$ python -q
>>> import numpy as np
>>> np.set_printoptions(precision=4, suppress=True, linewidth=100, floatmode="fixed")
>>> X = np.loadtxt("out10.csv", delimiter=",")
>>> X
array([[14.0000, 10.0000, 14.0000, 10.0000],
       [ 0.0000,  0.0000,  0.0000,  0.0000],
       [28.0000, 20.0000,  0.0000,  0.0000],
       [ 0.0000,  0.0000,  0.0000,  0.0000]])
>>> # rows 1 and 3 are equal
>>> U, s, VT = np.linalg.svd(X)
>>> V = VT[:(s > 1e-8).sum()]
>>> rng = np.random.default_rng(302)
>>> x0 = X[2] + 2 * X[3] + rng.integers(2) * np.eye(4)[3]
>>> x0
array([28.0000, 20.0000,  0.0000,  1.0000])
>>> np.linalg.matrix_rank(np.vstack([X, x0]))
np.int64(3)
>>> np.round(np.linalg.norm(x0 - V.T @ V @ x0), 4)
np.float64(0.8137)
>>> np.round(V.T @ V, 4) + 0
array([[0.6622, 0.4730, 0.0000, 0.0000],
       [0.4730, 0.3378, 0.0000, 0.0000],
       [0.0000, 0.0000, 0.6622, 0.4730],
       [0.0000, 0.0000, 0.4730, 0.3378]])
>>> rk = np.linalg.matrix_rank(X)
>>> rk
np.int64(2)
>>> null = np.linalg.svd(X)[2][rk:].T
>>> [int(np.linalg.matrix_rank(X[:i])) for i in range(1, len(X) + 1)]
[1, 1, 2, 2]
>>> np.round(null @ null.T, 4) + 0
array([[ 0.3378, -0.4730,  0.0000,  0.0000],
       [-0.4730,  0.6622,  0.0000,  0.0000],
       [ 0.0000,  0.0000,  0.3378, -0.4730],
       [ 0.0000,  0.0000, -0.4730,  0.6622]])
>>> np.round(X @ null, 4) + 0
array([[0.0000, 0.0000],
       [0.0000, 0.0000],
       [0.0000, 0.0000],
       [0.0000, 0.0000]])
>>> U, s, VT = np.linalg.svd(X)
>>> s
array([39.3685, 15.0374,  0.0000,  0.0000])
>>> B = U[:, :2] @ np.diag(s[:2]) @ VT[:2]
>>> np.linalg.matrix_rank(B)
np.int64(2)
>>> round(np.linalg.norm(X - B) / np.linalg.norm(X), 4)
np.float64(0.0)
>>> K = np.load("sample17.npy")
>>> K
array([[ 1,  3,  2,  6,  6],
       [-1, -3, -2,  3,  3],
       [-1, -3, -2, -3, -3],
       [ 0,  0,  0,  6,  6],
       [ 2,  6,  4, 12, 12],
       [ 0,  0,  0,  3,  3],
       [ 0,  0,  0, -3, -3],
       [ 2,  6,  4,  0,  0],
       [-2, -6, -4,  0,  0],
       [-1, -3, -2, -6, -6]])
>>> z = K[:, 3] > np.median(K[:, 3])
>>> f = K[z].mean(axis=0) - K[~z].mean(axis=0)
>>> np.argsort(-np.abs(f).round(6), kind="stable")
array([3, 4, 1, 2, 0])
>>> rk = np.linalg.matrix_rank(K)
>>> rk
np.int64(2)
>>> null = np.linalg.svd(K)[2][rk:].T
>>> [int(np.linalg.matrix_rank(K[:i])) for i in range(1, len(K) + 1)]
[1, 2, 2, 2, 2, 2, 2, 2, 2, 2]
>>> [int(np.linalg.matrix_rank(K[:, :j + 1])) for j in range(5)]
[1, 1, 1, 2, 2]
>>> np.round(null @ null.T, 4) + 0
array([[ 0.9286, -0.2143, -0.1429,  0.0000,  0.0000],
       [-0.2143,  0.3571, -0.4286,  0.0000,  0.0000],
       [-0.1429, -0.4286,  0.7143,  0.0000,  0.0000],
       [ 0.0000,  0.0000,  0.0000,  0.5000, -0.5000],
       [ 0.0000,  0.0000,  0.0000, -0.5000,  0.5000]])
>>> np.allclose(K @ null, 0)
True
>>> np.linalg.matrix_rank(K.T @ K), np.linalg.matrix_rank(K @ K.T)
(np.int64(2), np.int64(2))
>>> np.allclose(K[:-1].T @ np.linalg.lstsq(K[:-1].T, K[-1])[0], K[-1])
True
>>> np.round(np.trace(np.linalg.pinv(K) @ K), 4)
np.float64(2.0)
>>> W1 = np.array([[-3, 2, 3, 3],
...     [-2, 0, 0, -2],
...     [1, 0, -1, 0],
...     [-3, 3, -3, -1],
...     [2, -3, 3, 2]])
>>> beta = np.array([4, 4, -3, 0])
>>> hid = np.maximum(K @ W1 + beta, 0)
>>> hid
array([[ 0,  6,  0,  3],
       [ 8,  2,  0,  6],
       [14,  2,  0,  0],
       [ 0,  4,  0,  6],
       [ 0,  8,  0,  6],
       [ 1,  4,  0,  3],
       [ 7,  4,  0,  0],
       [ 0,  8,  0,  0],
       [18,  0,  0,  6],
       [17,  2,  0,  0]])
>>> (hid > 0).mean(axis=0)
array([0.6000, 0.9000, 0.0000, 0.6000])
>>> np.linalg.matrix_rank(hid)
np.int64(3)
>>> (hid > 0).astype(int)
array([[0, 1, 0, 1],
       [1, 1, 0, 1],
       [1, 1, 0, 0],
       [0, 1, 0, 1],
       [0, 1, 0, 1],
       [1, 1, 0, 1],
       [1, 1, 0, 0],
       [0, 1, 0, 0],
       [1, 0, 0, 1],
       [1, 1, 0, 0]])
>>> W2 = np.array([[1, 1], [1, 0], [1, 2], [1, 1]])
>>> (hid @ W2).round(6).argmax(axis=1)
array([0, 0, 0, 0, 0, 0, 0, 0, 0, 0])
>>> hid @ W2
array([[ 9,  3],
       [16, 14],
       [16, 14],
       [10,  6],
       [14,  6],
       [ 8,  4],
       [11,  7],
       [ 8,  0],
       [24, 24],
       [19, 17]])
>>> W1 @ W2
array([[  5,   6],
       [ -4,  -4],
       [  0,  -1],
       [ -4, -10],
       [  4,  10]])
>>> rk = np.linalg.matrix_rank(hid)
>>> rk
np.int64(3)
>>> null = np.linalg.svd(hid)[2][rk:].T
>>> [int(np.linalg.matrix_rank(np.delete(hid, i, axis=0))) for i in range(10)]
[3, 3, 3, 3, 3, 3, 3, 3, 3, 3]
>>> np.linalg.matrix_rank(hid.T @ hid), np.linalg.matrix_rank(hid @ hid.T)
(np.int64(3), np.int64(3))
>>> np.allclose(hid @ null, 0)
True
>>> null[:, 0] / null[np.abs(null[:, 0]).round(6).argmax(), 0]
array([-0.0000, -0.0000,  1.0000, -0.0000])
>>> hid @ null
array([[0.0000],
       [0.0000],
       [0.0000],
       [0.0000],
       [0.0000],
       [0.0000],
       [0.0000],
       [0.0000],
       [0.0000],
       [0.0000]])
>>> null.shape
(4, 1)
>>> f = np.array([3, 3, 1, 2, 3, 2, 2])
>>> v = np.array([-1, 0, -1, -1, 1, 1, -1])
>>> A = np.outer(f, v)
>>> A
array([[-3,  0, -3, -3,  3,  3, -3],
       [-3,  0, -3, -3,  3,  3, -3],
       [-1,  0, -1, -1,  1,  1, -1],
       [-2,  0, -2, -2,  2,  2, -2],
       [-3,  0, -3, -3,  3,  3, -3],
       [-2,  0, -2, -2,  2,  2, -2],
       [-2,  0, -2, -2,  2,  2, -2]])
>>> B = A + rng.integers(-2, 3, (7, 1)) @ rng.integers(-2, 3, (1, 7))
>>> B
array([[-2, -2, -3, -4,  3,  4, -4],
       [-1, -4, -3, -5,  3,  5, -5],
       [ 0, -2, -1, -2,  1,  2, -2],
       [-3,  2, -2, -1,  2,  1, -1],
       [-1, -4, -3, -5,  3,  5, -5],
       [-1, -2, -2, -3,  2,  3, -3],
       [-2,  0, -2, -2,  2,  2, -2]])
>>> np.linalg.matrix_rank(B - A, tol=1e-8)
np.int64(1)
>>> B - A
array([[ 1, -2,  0, -1,  0,  1, -1],
       [ 2, -4,  0, -2,  0,  2, -2],
       [ 1, -2,  0, -1,  0,  1, -1],
       [-1,  2,  0,  1,  0, -1,  1],
       [ 2, -4,  0, -2,  0,  2, -2],
       [ 1, -2,  0, -1,  0,  1, -1],
       [ 0,  0,  0,  0,  0,  0,  0]])
>>> np.round(np.linalg.svd(B - A, compute_uv=False), 4) + 0
array([9.7980, 0.0000, 0.0000, 0.0000, 0.0000, 0.0000, 0.0000])
>>> np.linalg.cond(A) > 100
np.True_
>>> np.argsort(-np.linalg.norm(A, axis=0).round(6), kind="stable")[:3]
array([0, 2, 3])
>>> [round(float(x), 4) for x in np.linalg.svd(A, compute_uv=False)[:3]]
[15.4919, 0.0, 0.0]
>>> rk = np.linalg.matrix_rank(A)
>>> rk
np.int64(1)
>>> null = np.linalg.svd(A)[2][rk:].T
>>> [int(np.linalg.matrix_rank(np.delete(A, i, axis=0))) for i in range(7)]
[1, 1, 1, 1, 1, 1, 1]
>>> np.allclose(A @ null, 0)
True
>>> null.shape
(7, 6)
>>> [int(np.linalg.matrix_rank(A[:i])) for i in range(1, len(A) + 1)]
[1, 1, 1, 1, 1, 1, 1]
>>> [int(np.linalg.matrix_rank(A[:, :j + 1])) for j in range(7)]
[1, 1, 1, 1, 1, 1, 1]
>>> feats = np.load("run14.npy")
>>> feats
array([[ 2, -3, -1,  3, -1, -2, -2,  2, -1,  0],
       [ 0, -3, -1, -3,  0, -1,  0, -3,  1, -3],
       [ 2, -1, -3, -3, -1, -1, -1, -1,  1, -2],
       [-1,  2, -3, -9, -3, -1,  1,  3,  3,  1],
       [ 3, -3, -2,  3, -3,  0,  0,  0, -1, -3],
       [ 0, -1, -3,  3, -3,  3,  3, -1, -1, -2],
       [-3, -1,  3, -6, -2, -2,  3, -1,  2,  0],
       [ 1,  2, -2,  0,  1,  3, -3, -1,  0, -1],
       [ 1, -1,  0, -3,  2, -2, -2,  1,  1,  0],
       [-3, -2,  1, -3,  1,  1,  3, -1,  1,  0]])
>>> round(float(np.linalg.norm(feats, 2)), 4)
15.0404
>>> round(float(np.linalg.norm(feats[4] - feats[5])), 4)
5.831
>>> np.round(np.linalg.norm(feats[4], 1), 4), round(np.linalg.norm(feats[4], np.inf), 4)
(np.float64(18.0), np.float64(3.0))
>>> np.linalg.norm(feats, axis=1).argmax()
np.int64(3)
>>> np.linalg.norm(feats, axis=0)
array([ 6.1644,  6.5574,  6.8557, 13.4164,  6.2450,  5.8310,  6.7823,  5.2915,  4.4721,  5.2915])
>>> round(float(np.linalg.norm(feats, 1)), 4), round(np.linalg.norm(feats, np.inf), 4)
(36.0, np.float64(27.0))
>>> np.round(np.linalg.norm(feats) ** 2 / np.linalg.norm(feats, 2) ** 2, 4)
np.float64(2.2236)
